$ python3 -q
>>> import numpy as np
>>> import numpy.linalg as la
>>> np.set_printoptions(suppress=True, linewidth=200)
>>> def rd(a):
...     return np.round(a, 4) + 0
... 
>>> E = np.load("m.npy")
>>> print(E)
[[2.3 2. ]
 [2.  2.3]]
>>> # symmetric
>>> out = np.array([[-3, 0], [5, 1]])
>>> W2 = np.kron(out, E)
>>> print(rd(W2))
[[-6.9 -6.   0.   0. ]
 [-6.  -6.9  0.   0. ]
 [11.5 10.   2.3  2. ]
 [10.  11.5  2.   2.3]]
>>> F = np.load("dump.npy")
>>> print(F)
[[ 2 -8]
 [-8  8]]
>>> # symmetric, so the eigenvalues are real
>>> x0 = np.array([1, -2])
>>> print(np.einsum("ij,j->i", F, x0))
[ 18 -24]
>>> print(la.norm(F @ x0) <= la.norm(F, 2) * la.norm(x0) + 1e-9)
True
>>> W0 = np.diag(3 * np.array([2, 2, 0, 1, -1, 0])) + np.array([[-2, 1, 2, 1, 1, 2],
...     [0, -2, 1, 0, 1, 0],
...     [1, -1, 0, 0, 1, 0],
...     [1, 2, 0, 1, -1, 2],
...     [-2, -2, -1, 1, 1, -1],
...     [1, -1, 0, -1, -1, 0]])
>>> print(W0)
[[ 4  1  2  1  1  2]
 [ 0  4  1  0  1  0]
 [ 1 -1  0  0  1  0]
 [ 1  2  0  4 -1  2]
 [-2 -2 -1  1 -2 -1]
 [ 1 -1  0 -1 -1  0]]
>>> x0 = np.array([-2, 1, 0, -2, 2, 1])
>>> a = np.maximum(W0 @ x0, 0)
>>> print(np.maximum(W0 @ x0, 0) - np.maximum(-W0 @ x0, 0))
[-5  6 -1 -8 -5 -3]
>>> print(W0 * (a > 1e-9)[:, None])
[[0 0 0 0 0 0]
 [0 4 1 0 1 0]
 [0 0 0 0 0 0]
 [0 0 0 0 0 0]
 [0 0 0 0 0 0]
 [0 0 0 0 0 0]]
>>> print(np.flatnonzero(a > 1e-9))
[1]
>>> print(np.maximum(W0 @ (3 * x0), 0))
[ 0 18  0  0  0  0]
>>> feats = np.loadtxt("w.csv", delimiter=",")
>>> print(feats)
[[  1.  -4.  16. -64.]
 [  1.  -3.   9. -27.]
 [  1.  -2.   4.  -8.]
 [  1.  -1.   1.  -1.]
 [  1.   0.   0.   0.]]
>>> # column 3 is much longer than the rest
>>> t = np.radians(15)
>>> r_ = np.eye(2)
>>> r_[1, 1] = r_[0, 0] = np.cos(t)
>>> r_[1, 0], r_[0, 1] = -np.sin(t), np.sin(t)
>>> print(rd(r_))
[[ 0.9659  0.2588]
 [-0.2588  0.9659]]
>>> out = F @ r_.T
>>> print(np.allclose(la.norm(F, axis=1), la.norm(out, axis=1)))
True
>>> print(rd(np.abs(out - F).max(axis=0)))
[2.3431 1.798 ]
